$ python -q
>>> import numpy as np
>>> np.set_printoptions(precision=1, suppress=True, linewidth=140)
>>> feats = np.load("block17.npy")
>>> feats
array([[ 1, -1,  1, -1],
       [ 1,  0,  0,  0],
       [ 1,  1,  1,  1],
       [ 1,  2,  4,  8]])
>>> feats.reshape(4, 5)
Traceback (most recent call last):
  File "<python-input-4>", line 1, in <module>
    feats.reshape(4, 5)
    ~~~~~~~~~~~~~^^^^^^
ValueError: cannot reshape array of size 16 into shape (4,5)
>>> feats.ravel(order="F")
array([ 1,  1,  1,  1, -1,  0,  1,  2,  1,  0,  1,  4, -1,  0,  1,  8])
>>> t3 = feats.reshape(4, 2, -1)
>>> print(t3.transpose(1, 0, 2))
[[[ 1 -1]
  [ 1  0]
  [ 1  1]
  [ 1  2]]

 [[ 1 -1]
  [ 0  0]
  [ 1  1]
  [ 4  8]]]
>>> print(t3.shape)
(4, 2, 2)
>>> t3[:, 0]
array([[ 1, -1],
       [ 1,  0],
       [ 1,  1],
       [ 1,  2]])
>>> t3.sum(axis=1)
array([[ 2, -2],
       [ 1,  0],
       [ 2,  2],
       [ 5, 10]])
>>> W0 = np.loadtxt("out12.csv", delimiter=",")
>>> W0
array([[-1.7,  1.1, -0.2,  1.5,  1.7,  0.1],
       [-1.4,  0.4,  0.5, -1.5,  2.5, -1.4],
       [-1.3,  1.3, -0.8, -1.1,  1.1, -0.7],
       [-0.8,  0.5, -0.4, -0.3,  0.9,  0.3]])
>>> def softmax(z):
...     e = np.exp(z - z.max(axis=-1, keepdims=True))
...     return e / e.sum(axis=-1, keepdims=True)
... 
>>> print(np.round(softmax(10 * W0[3]), 1) + 0)
[0. 0. 0. 0. 1. 0.]
>>> print(softmax(W0[3]))
[0.1 0.2 0.1 0.1 0.3 0.2]
>>> att = W0 @ W0.T / np.sqrt(6)
>>> softmax(att)[3] @ W0
array([-1.3,  0.8, -0.2, -0.4,  1.6, -0.5])
>>> np.round(softmax(att + np.triu(np.full(att.shape, -np.inf), 1)), 1) + 0
array([[1. , 0. , 0. , 0. ],
       [0. , 1. , 0. , 0. ],
       [0.1, 0.5, 0.4, 0. ],
       [0.3, 0.3, 0.3, 0.2]])
>>> W1 = np.array([[3, 1], [-3, 3], [-2, -3], [3, 2], [0, 3], [2, -3]])
>>> coef = np.array([-3, -3])
>>> hid = np.maximum(W0 @ W1 + coef, 0)
>>> (hid > 0).mean(axis=0)
array([0., 1.])
>>> (hid > 0).astype(int)
array([[0, 1],
       [0, 1],
       [0, 1],
       [0, 1]])
>>> cent = np.array([[0, 1], [3, 2]])
>>> hid @ cent
array([[21. , 14. ],
       [12. ,  8. ],
       [15.6, 10.4],
       [ 0.3,  0.2]])
